% python3 -q
>>> import numpy as np
>>> np.set_printoptions(precision=2, suppress=True, linewidth=200, sign=" ")
>>> tidy = lambda a: np.round(a, 2) + 0
>>> arr = np.load("case6.npy")
>>> arr
array([[-3, -2, -1,  0,  1,  2],
       [ 3,  4,  5,  6,  7,  8],
       [ 9, 10, 11, 12, 13, 14],
       [15, 16, 17, 18, 19, 20],
       [21, 22, 23, 24, 25, 26],
       [27, 28, 29, 30, 31, 32]])
>>> # looks like rank 2
>>> B = arr / np.linalg.norm(arr, axis=1, keepdims=True)
>>> cov = B @ B.T
>>> (np.abs(cov) > 0.9).astype(int)
array([[ 1,  0,  0,  0,  0,  0],
       [ 0,  1,  1,  1,  1,  1],
       [ 0,  1,  1,  1,  1,  1],
       [ 0,  1,  1,  1,  1,  1],
       [ 0,  1,  1,  1,  1,  1],
       [ 0,  1,  1,  1,  1,  1]])
>>> tidy(np.linalg.norm(B, axis=1))
array([ 1.,  1.,  1.,  1.,  1.,  1.])
>>> np.argsort(-np.linalg.norm(arr, axis=0).round(6), kind="stable")[:3]
array([ 5,  4,  3])
>>> [round(float(x), 2) for x in np.linalg.svd(arr, compute_uv=False)[:3]]
[106.86, 5.9, 0.0]
>>> np.linalg.matrix_rank(arr, rtol=0.1)
np.int64(1)
>>> W1 = np.array([[1, 0, 2], [2, 1, 0], [5, 2, 5], [3, 2, 2], [3, 1, 1], [4, 4, 1]])
>>> coef = np.array([0, 1, 0])
>>> act = np.maximum(arr @ W1 + coef, 0)
>>> np.linalg.matrix_rank(act)
np.int64(3)
>>> act
array([[   0,    6,    0],
       [ 107,   66,   58],
       [ 215,  126,  124],
       [ 323,  186,  190],
       [ 431,  246,  256],
       [ 539,  306,  322]])
>>> Z = np.array([[1, 3], [0, -3], [-2, -3]])
>>> W1 @ Z
array([[-3, -3],
       [ 2,  3],
       [-5, -6],
       [-1, -3],
       [ 1,  3],
       [ 2, -3]])
>>> act @ Z
array([[   0,  -18],
       [  -9,  -51],
       [ -33, -105],
       [ -57, -159],
       [ -81, -213],
       [-105, -267]])
>>> E = np.loadtxt("test0.csv", delimiter=",")
>>> E
array([[-1.3, -1.3,  0.3,  0.6,  1.4, -1.1, -0.2,  1.1],
       [ 0. , -0.8, -0.4,  0.9, -0.4,  0.9,  1.2, -0.3],
       [-0.8, -0.1,  0.4, -1.6,  1.2,  1.1, -0.4, -1.3],
       [-0.2,  1.1, -2.2, -0.9, -1.3,  1.5, -0.8, -0.2],
       [-1.9,  0.5,  0.1, -0.5,  0.9, -1.7,  1.7, -0.2],
       [-0.2, -1.6,  0.7, -0.9,  0.3, -1.9,  0.4,  1.3],
       [-0.4,  0.7,  0.1, -0.3,  0. ,  0. ,  0.9, -0.1],
       [ 0.1,  2.2,  1. , -0.5,  0.6,  0. ,  0.6, -0.4],
       [-2.2, -0.2, -0.3,  0.2,  1.8, -0.2,  1.5, -0.4],
       [-1.2,  0.4,  0.2, -1. ,  0.6, -0.7, -0.8,  0.8],
       [ 0.2, -0.4, -0.9,  1.4, -1.1,  0.4, -1. ,  0.1]])
>>> rng = np.random.default_rng(9494)
>>> idx = rng.permutation(8)
>>> B = E[:, idx] * rng.choice([-1, 1], 8)
>>> B
array([[ 1.4, -1.1,  0.6,  1.3,  0.2, -1.3, -0.3, -1.1],
       [-0.4,  0.3,  0.9,  0.8, -1.2,  0. ,  0.4,  0.9],
       [ 1.2,  1.3, -1.6,  0.1,  0.4, -0.8, -0.4,  1.1],
       [-1.3,  0.2, -0.9, -1.1,  0.8, -0.2,  2.2,  1.5],
       [ 0.9,  0.2, -0.5, -0.5, -1.7, -1.9, -0.1, -1.7],
       [ 0.3, -1.3, -0.9,  1.6, -0.4, -0.2, -0.7, -1.9],
       [ 0. ,  0.1, -0.3, -0.7, -0.9, -0.4, -0.1,  0. ],
       [ 0.6,  0.4, -0.5, -2.2, -0.6,  0.1, -1. ,  0. ],
       [ 1.8,  0.4,  0.2,  0.2, -1.5, -2.2,  0.3, -0.2],
       [ 0.6, -0.8, -1. , -0.4,  0.8, -1.2, -0.2, -0.7],
       [-1.1, -0.1,  1.4,  0.4,  1. ,  0.2,  0.9,  0.4]])
>>> Uu, _, VT = np.linalg.svd(E.T @ B)
>>> idx
array([ 4,  7,  3,  1,  6,  0,  2,  5])
>>> tidy(Uu @ VT)
array([[ 0.,  0.,  0.,  0.,  0.,  1.,  0.,  0.],
       [ 0.,  0.,  0., -1.,  0.,  0.,  0.,  0.],
       [ 0.,  0.,  0.,  0.,  0.,  0., -1.,  0.],
       [ 0.,  0.,  1.,  0.,  0.,  0.,  0.,  0.],
       [ 1.,  0.,  0.,  0.,  0.,  0.,  0.,  0.],
       [ 0.,  0.,  0.,  0.,  0.,  0.,  0.,  1.],
       [ 0.,  0.,  0.,  0., -1.,  0.,  0.,  0.],
       [ 0., -1.,  0.,  0.,  0.,  0.,  0.,  0.]])
>>> np.linalg.matrix_rank(E)
np.int64(8)
>>> tidy(np.linalg.norm(E))
np.float64(9.02)
>>> tidy(E.sum(axis=0))
array([-7.9,  0.5, -1. , -2.6,  4. , -1.7,  3.1,  0.4])
>>> np.count_nonzero(E)
np.int64(84)
>>> tidy(np.diff(E, axis=0))
array([[ 1.3,  0.5, -0.7,  0.3, -1.8,  2. ,  1.4, -1.4],
       [-0.8,  0.7,  0.8, -2.5,  1.6,  0.2, -1.6, -1. ],
       [ 0.6,  1.2, -2.6,  0.7, -2.5,  0.4, -0.4,  1.1],
       [-1.7, -0.6,  2.3,  0.4,  2.2, -3.2,  2.5,  0. ],
       [ 1.7, -2.1,  0.6, -0.4, -0.6, -0.2, -1.3,  1.5],
       [-0.2,  2.3, -0.6,  0.6, -0.3,  1.9,  0.5, -1.4],
       [ 0.5,  1.5,  0.9, -0.2,  0.6,  0. , -0.3, -0.3],
       [-2.3, -2.4, -1.3,  0.7,  1.2, -0.2,  0.9,  0. ],
       [ 1. ,  0.6,  0.5, -1.2, -1.2, -0.5, -2.3,  1.2],
       [ 1.4, -0.8, -1.1,  2.4, -1.7,  1.1, -0.2, -0.7]])
>>> F = np.load("out6.npy")
>>> F
array([[-0.7, -0.2, -0.3,  0.2,  0.2, -2.4,  0. ],
       [-0.1, -2.5,  0.9, -0.1, -0.4, -0.8, -6. ],
       [ 1. , -0.8, -0.4,  0. ,  0.2,  2.4, -3.5],
       [-1.1, -0.9,  0.3,  2.2, -0.5, -0.2, -8.5],
       [-1. , -0.3,  2. ,  1.4, -0.3, -1.4, -5.5],
       [-0.5,  1. ,  0.2,  2.2, -0.8, -0.1,  3.5],
       [-0.5, -1.4,  1.5, -0.9, -1.7, -0.1, -1.5],
       [-0.9, -1.1,  1.3, -0.5, -0.2, -1.4, -0.5],
       [-0.4, -0.1,  0.6, -1.3, -0.8,  1. ,  6.5],
       [ 0.7, -1.1, -0.9,  0.3, -1. ,  0.5, -4. ],
       [-0.2,  0.3,  0.3, -1.6, -0.6, -0.7,  0.5]])
>>> # column 6 is much longer than the rest
>>> blk = np.stack([F, 5 * F, F[::-1]])
>>> tidy(np.einsum("bij,cij->bc", blk, blk))
array([[  294.53,  1472.65,    65.95],
       [ 1472.65,  7363.25,   329.75],
       [   65.95,   329.75,   294.53]])
>>> np.linalg.matrix_rank(blk)
array([ 7,  7,  7])
>>> (blk @ F.T).shape
(3, 11, 11)
>>> np.linalg.matrix_rank(blk.reshape(3, -1))
np.int64(2)
